% python3 -q
>>> import numpy as np
>>> from numpy import linalg as LA
>>> np.set_printoptions(precision=2, suppress=True, linewidth=140, legacy="1.25")
>>> rd = lambda a: np.round(a, 2) + 0
>>> J = np.load("a.npy")
>>> print(J)
[[  1.6   0.2  -0.8  10.   -0.1   0.7]
 [ -1.   -0.3   1.3 -22.    0.8   0.3]
 [  0.9   1.1   0.    8.    1.2  -0.2]
 [ -1.2  -2.3  -1.1 -20.    0.7  -0.2]
 [ -0.5   2.4   0.9  22.   -0.6   1.5]
 [  1.   -1.   -0.6 -36.    0.1  -0.4]
 [ -2.8   0.   -0.6 -12.   -0.2   0.2]
 [ -0.2   1.5  -1.1 -30.   -0.6   1. ]
 [  1.3  -0.7  -1.5   4.   -1.1   0.3]
 [ -0.3   0.7   0.2 -24.    1.5  -0.9]
 [ -0.4   2.    1.5   2.    0.   -0.2]
 [ -0.9   2.6   0.7  -6.   -0.2   0.6]
 [ -1.4  -0.1  -2.8  16.   -0.5   0.5]
 [ -0.1  -1.2  -0.1  22.   -0.9  -0.8]
 [  1.7  -1.9  -0.4  18.    1.    0. ]]
>>> # column 3 dominates
>>> print(rd(np.abs(LA.svd(J)[2][-1])))
[0.02 0.26 0.19 0.   0.26 0.91]
>>> print(np.argsort(-LA.norm(J, axis=0).round(6), kind="stable")[:3])
[3 1 0]
>>> print(round(np.log10(LA.cond(J))))
2
>>> print([round(float(x), 2) for x in LA.svd(J, compute_uv=False)[:3]])
[74.63, 6.37, 4.67]
>>> print(LA.cond(J) > 100)
False
>>> print(rd(LA.norm(J, 2) / LA.norm(J)))
0.99
>>> cen = J - J.mean(axis=0)
>>> Uu, sigma, vt = LA.svd(cen, full_matrices=False)
>>> print(rd(sigma ** 2 / (sigma ** 2).sum()))
[0.98 0.01 0.   0.   0.   0.  ]
>>> print(np.abs(Uu[:, 0]).argmax())
5
>>> print(rd(vt[0] * np.sign(vt[0, np.abs(vt[0]).argmax()])))
[ 0.01  0.    0.    1.   -0.01  0.01]
>>> print(rd(cen.mean(axis=0)))
[0. 0. 0. 0. 0. 0.]
>>> print(LA.matrix_rank(cen))
6
>>> print(np.searchsorted(np.cumsum(sigma ** 2) / (sigma ** 2).sum(), 0.9) + 1)
1
>>> E = np.loadtxt("block15.csv", delimiter=",")
>>> print(E)
[[  0.  -4.  -1.  -3.   6.   0.   7.  -8.   0.   4.  -1.   3.   1.]
 [  4.   0.   3.  10.   0.   4.  -1.   7.   1.  -1.  -2.   3.   7.]
 [  1.  -3.   0.  -8.  -2.   5.   4.   9.   5.   7.   8.   5.   6.]
 [  3. -10.   8.   0.  -6.  -7.  -4.   4.  -3.  -2. -10.   4.   7.]
 [ -6.   0.   2.   6.   0.   1.   1.  -3.   1.   3.  -2.  -1.  -5.]
 [  0.  -4.  -5.   7.  -1.   0.   0.   9.   6.  -4.  -6.   5.   2.]
 [ -7.   1.  -4.   4.  -1.   0.   0.   6.  -6.  -7.   5.   2.  -1.]
 [  8.  -7.  -9.  -4.   3.  -9.  -6.   0.   1.   6.  -7.  -2.   0.]
 [  0.  -1.  -5.   3.  -1.  -6.   6.  -1.   0.  -1.  -6.   4.  10.]
 [ -4.   1.  -7.   2.  -3.   4.   7.  -6.   1.   0.   5.  -2.  -6.]
 [  1.   2.  -8.  10.   2.   6.  -5.   7.   6.  -5.   0.   7.  -9.]
 [ -3.  -3.  -5.  -4.   1.  -5.  -2.   2.  -4.   2.  -7.   0.  -2.]
 [ -1.  -7.  -6.  -7.   5.  -2.   1.   0. -10.   6.   9.   2.   0.]]
>>> Uu, sigma = LA.svd(E)
Traceback (most recent call last):
  File "<python-input-23>", line 1, in <module>
    Uu, sigma = LA.svd(E)
    ^^^^^^^^^
ValueError: too many values to unpack (expected 2)
>>> Uu, sigma, vt = LA.svd(E, full_matrices=False)
>>> print(rd(np.cumsum(sigma ** 2) / np.sum(sigma ** 2)))
[0.24 0.48 0.61 0.74 0.82 0.9  0.93 0.96 0.98 0.99 1.   1.   1.  ]
>>> print(np.allclose(Uu * sigma @ vt, E))
True
>>> print(rd(sigma))
[30.77 30.77 22.71 22.71 17.58 17.58 11.23 11.23  7.55  7.55  3.53  3.53  0.  ]
>>> print((sigma > 1e-8).sum())
12
